% python3 -q
>>> import numpy as np
>>> import numpy.linalg as la
>>> np.set_printoptions(precision=3, suppress=True, linewidth=140, sign=" ")
>>> def tidy(a):
...     return np.round(a, 3) + 0
... 
>>> A = np.load("x.npy")
>>> A
array([[-2.08, -1.28, -0.64, -0.96,  0.96],
       [ 1.89, -0.24, -1.88,  1.98, -2.78],
       [-3.39, -1.56, -0.12, -1.98,  2.28]])
>>> def softmax(z):
...     e = np.exp(z - z.max(axis=-1, keepdims=True))
...     return e / e.sum(axis=-1, keepdims=True)
... 
>>> tidy(softmax(10 * A[2]))
array([ 0.,  0.,  0.,  0.,  1.])
>>> tidy(softmax(A[2]))
array([ 0.003,  0.019,  0.08 ,  0.013,  0.885])
>>> tidy(softmax(A[2] + -3))
array([ 0.003,  0.019,  0.08 ,  0.013,  0.885])
>>> S = A @ A.T / np.sqrt(5)
>>> tidy(softmax(S)[2] @ A)
array([-3.374, -1.557, -0.126, -1.968,  2.264])
>>> tidy(softmax(S))
array([[ 0.097,  0.   ,  0.903],
       [ 0.   ,  1.   ,  0.   ],
       [ 0.012,  0.   ,  0.988]])
>>> W1 = np.array([[3, 3, -2, -2],
...     [1, -1, -2, 0],
...     [2, 2, 3, -3],
...     [-3, 1, -3, 1],
...     [3, 0, 1, 2]])
>>> c = np.array([3, 4, 2, 3])
>>> act = np.maximum(A @ W1 + c, 0)
>>> la.matrix_rank(act)
np.int64(3)
>>> (act > 0).astype(int)
array([[ 0,  0,  1,  1],
       [ 0,  1,  0,  1],
       [ 1,  0,  1,  1]])
>>> tidy((act > 0).mean(axis=0))
array([ 0.333,  0.333,  0.667,  1.   ])
>>> tidy(act)
array([[  0.  ,   0.  ,  10.64,  10.04],
       [  0.  ,   8.13,   0.  ,   1.28],
       [  3.81,   0.  ,  19.76,  12.72]])
>>> W2 = np.array([[1, -1, 2], [0, -1, 2], [1, -2, 0], [2, 1, -2]])
>>> (act @ W2).round(6).argmax(axis=1)
array([ 0,  2,  0])
>>> tidy(act @ W2)
array([[ 30.72, -11.24, -20.08],
       [  2.56,  -6.85,  13.7 ],
       [ 49.01, -30.61, -17.82]])
>>> W1 @ W2
array([[ -3,  -4,  16],
       [ -1,   4,   0],
       [ -1, -13,  14],
       [ -4,   9,  -6],
       [  8,  -3,   2]])
>>> la.lstsq(A[:-1].T, A[-1])[2]
np.int32(2)
>>> tidy(A @ la.pinv(A) @ A)
array([[-2.08, -1.28, -0.64, -0.96,  0.96],
       [ 1.89, -0.24, -1.88,  1.98, -2.78],
       [-3.39, -1.56, -0.12, -1.98,  2.28]])
>>> np.unique(A.round(6), axis=0).shape
(3, 5)
>>> Uu, sig, VT = la.svd(A)
>>> vecs = VT[:(sig > 1e-8).sum()]
>>> rng = np.random.default_rng(39179)
>>> x = A[1] + -2 * A[0] + rng.integers(2) * np.eye(5)[4]
>>> tidy(x)
array([ 6.05,  2.32, -0.6 ,  3.9 , -4.7 ])
>>> np.allclose(vecs.T @ vecs @ x, x)
True
>>> tidy(la.norm(x - vecs.T @ vecs @ x))
np.float64(0.0)
>>> rank = la.matrix_rank(A)
>>> rank
np.int64(2)
>>> null = la.svd(A)[2][rank:].T
>>> tidy(A @ null)
array([[ 0.,  0.,  0.],
       [ 0.,  0.,  0.],
       [ 0.,  0.,  0.]])
>>> np.allclose(A @ null, 0)
True
>>> m1 = np.array([[-2, -1, 0, 1, 2],
...     [3, 4, 5, 6, 7],
...     [8, 9, 10, 11, 12],
...     [13, 14, 15, 16, 17],
...     [18, 19, 20, 21, 22]])
>>> m1
array([[-2, -1,  0,  1,  2],
       [ 3,  4,  5,  6,  7],
       [ 8,  9, 10, 11, 12],
       [13, 14, 15, 16, 17],
       [18, 19, 20, 21, 22]])
>>> Uu, sig, VT = la.svd(m1)
>>> np.argmax(sig[:-1] / (sig[1:] + 1e-6)) + 1
np.int64(2)
>>> A2 = Uu[:, :2] @ np.diag(sig[:2]) @ VT[:2]
>>> la.matrix_rank(m1, rtol=0.05)
np.int64(2)
>>> tidy(A2)
array([[-2., -1.,  0.,  1.,  2.],
       [ 3.,  4.,  5.,  6.,  7.],
       [ 8.,  9., 10., 11., 12.],
       [13., 14., 15., 16., 17.],
       [18., 19., 20., 21., 22.]])
>>> P = np.triu(np.array([[-1, -8, -3, -5, -1],
...     [-4, -3, 1, 7, -9],
...     [2, 3, -2, -5, -6],
...     [3, -6, 5, 9, -5],
...     [-1, -7, 9, -5, -6]]), 1) + np.eye(5)
>>> A2 = P @ m1 @ la.inv(P)
>>> tidy(la.det(A2))
np.float64(0.0)
>>> tidy(np.poly(A2))
array([   1.,  -50., -250.,    0.,    0.,    0.])
>>> A2 = A / np.sqrt((A ** 2).mean(axis=1, keepdims=True))
>>> la.matrix_rank(A - A.mean(axis=1, keepdims=True))
np.int64(2)
>>> tidy(A2[2])
array([-1.579, -0.726, -0.056, -0.922,  1.062])
>>> tidy(la.eigvals(m1).sum().real)
np.float64(50.0)
>>> np.einsum("ij,ji->", m1, m1)
np.int64(3000)
>>> np.einsum("ii->", m1)
np.int64(50)
>>> tidy(la.det(m1[::-1]))
np.float64(0.0)
>>> W0 = np.load("w.npy")
>>> W0
array([[ 0., -5.,  4.,  2.],
       [ 2.,  7., -4., -2.],
       [ 2.,  4., -1., -2.],
       [ 0.,  1., -1.,  2.]])
>>> Uu, sig, VT = la.svd(W0)
>>> np.argmax(sig[:-1] / (sig[1:] + 1e-6)) + 1
np.int64(3)
>>> tidy(sig)
array([ 11.727,   2.743,   1.981,   0.188])
>>> A2 = Uu[:, :3] @ np.diag(sig[:3]) @ VT[:3]
>>> tidy(np.abs(W0 - A2).max())
np.float64(0.074)
>>> la.matrix_rank(A2)
np.int64(3)
>>> la.matrix_rank(W0, rtol=0.1)
np.int64(3)
>>> la.cond(W0) > 100
np.False_
>>> A2 = np.array([[-1, -1, 2, 1],
...     [2, -3, 5, -2],
...     [-4, -5, 3, -4],
...     [3, -3, 2, 0],
...     [-3, -2, -4, 4]])
>>> K = A2.T @ A2
>>> K
array([[ 39,  12,  14,  -1],
       [ 12,  48, -30,  17],
       [ 14, -30,  58, -36],
       [ -1,  17, -36,  37]])
>>> P = np.triu(np.array([[-1, 1, -1, 2], [-2, -1, 0, 1], [-2, -1, -2, -2], [2, 0, -2, 1]]), 1) + np.eye(4)
>>> A2 = P @ K @ la.inv(P)
>>> A2
array([[  35.,   89., -111., -255.],
       [  11.,   54.,  -55., -132.],
       [  16.,  -80.,  146.,  230.],
       [  -1.,   18.,  -37.,  -53.]])
>>> tidy(la.det(A2))
np.float64(524158.0)
>>> np.trace(A2), np.trace(K)
(np.float64(182.0), np.int64(182))
>>> feats = np.load("arr.npy")
>>> feats
array([[ 3, -3, -1,  0],
       [ 3, -1, -1,  1],
       [ 0, -3,  6, -1],
       [ 2,  3,  2, -2]])
>>> tidy(softmax(feats).sum(axis=1))
array([ 1.,  1.,  1.,  1.])
>>> tidy(softmax(feats[2] + -1))
array([ 0.002,  0.   ,  0.996,  0.001])
>>> tidy(softmax(10 * feats[2]))
array([ 0.,  0.,  1.,  0.])
>>> S = feats @ feats.T / np.sqrt(4)
>>> softmax(S).round(6).argmax(axis=1)
array([ 0,  0,  2,  3])
>>> tidy(softmax(S))
array([[ 0.952,  0.047,  0.   ,  0.   ],
       [ 0.622,  0.377,  0.   ,  0.001],
       [ 0.   ,  0.   ,  1.   ,  0.   ],
       [ 0.   ,  0.   ,  0.   ,  1.   ]])
>>> A2 = feats / np.sqrt((feats ** 2).mean(axis=1, keepdims=True))
>>> tidy(la.norm(A2, axis=1))
array([ 2.,  2.,  2.,  2.])
>>> la.matrix_rank(A2) == la.matrix_rank(feats)
np.True_
>>> x = np.array([3, -1, 5, 1])
>>> y = feats @ x
>>> y
array([  7,   6,  32,  11])
>>> tidy(la.solve(feats, y))
array([ 3., -1.,  5.,  1.])
>>> tidy(la.solve(feats, y + feats[:, 3]))
array([ 3., -1.,  5.,  2.])
>>> x = np.array([3, 0, 2, 0])
>>> h1 = np.maximum(feats @ x, 0)
>>> feats * (h1 > 1e-9)[:, None]
array([[ 3, -3, -1,  0],
       [ 3, -1, -1,  1],
       [ 0, -3,  6, -1],
       [ 2,  3,  2, -2]])
>>> np.maximum(feats @ x, 0) - np.maximum(-feats @ x, 0)
array([  7,   7,  12,  10])
>>> np.flatnonzero(h1 > 1e-9)
array([ 0,  1,  2,  3])
>>> np.einsum("ij,ji->", K, K)
np.int64(14210)
>>> tidy(np.poly(K))
array([      1.,    -182.,    9457., -152151.,  524158.])
>>> np.kron(np.eye(2, dtype=int), K)
array([[ 39,  12,  14,  -1,   0,   0,   0,   0],
       [ 12,  48, -30,  17,   0,   0,   0,   0],
       [ 14, -30,  58, -36,   0,   0,   0,   0],
       [ -1,  17, -36,  37,   0,   0,   0,   0],
       [  0,   0,   0,   0,  39,  12,  14,  -1],
       [  0,   0,   0,   0,  12,  48, -30,  17],
       [  0,   0,   0,   0,  14, -30,  58, -36],
       [  0,   0,   0,   0,  -1,  17, -36,  37]])
